>>> import numpy as np
>>> np.set_printoptions(suppress=True, linewidth=200)
>>> F = np.cumsum(np.array([[2, 2, 2],
...     [1, 1, 2],
...     [0, 1, 1],
...     [0, 2, 1],
...     [2, 1, 1],
...     [1, 2, 2],
...     [1, 2, 1],
...     [1, 2, 2],
...     [1, 2, 1],
...     [1, 1, 1],
...     [0, 1, 2],
...     [2, 0, 1],
...     [2, 0, 2]]), axis=0)
>>> F
array([[ 2,  2,  2],
       [ 3,  3,  4],
       [ 3,  4,  5],
       [ 3,  6,  6],
       [ 5,  7,  7],
       [ 6,  9,  9],
       [ 7, 11, 10],
       [ 8, 13, 12],
       [ 9, 15, 13],
       [10, 16, 14],
       [10, 17, 16],
       [12, 17, 17],
       [14, 17, 19]])
>>> cen = F - F.mean(axis=0)
>>> left, sigma, vt = np.linalg.svd(cen, full_matrices=False)
>>> np.round(vt[0] * np.sign(vt[0, np.abs(vt[0]).argmax()]), 2)
array([0.44, 0.65, 0.62])
>>> np.linalg.matrix_rank(cen)
np.int64(3)
>>> np.abs(left[:, 0]).argmax()
np.int64(0)
>>> feats = np.load("arr.npy")
>>> feats
array([[-0.72, -0.36, -0.06, -0.78,  0.9 ,  0.  ],
       [ 0.  ,  0.  ,  0.  ,  0.  ,  0.  ,  0.  ],
       [-0.96, -0.48, -0.08, -1.04,  1.2 ,  0.  ],
       [-0.24, -0.12, -0.02, -0.26,  0.3 ,  0.  ]])
>>> left, sigma, vt = np.linalg.svd(feats)
>>> evecs = vt[:(sigma > 1e-8).sum()]
>>> rng = np.random.default_rng(8428)
>>> x = feats[2] + 2 * feats[1] + rng.integers(2) * np.eye(6)[2]
>>> x
array([-0.96, -0.48, -0.08, -1.04,  1.2 ,  0.  ])
>>> np.allclose(evecs.T @ evecs @ x, x)
True
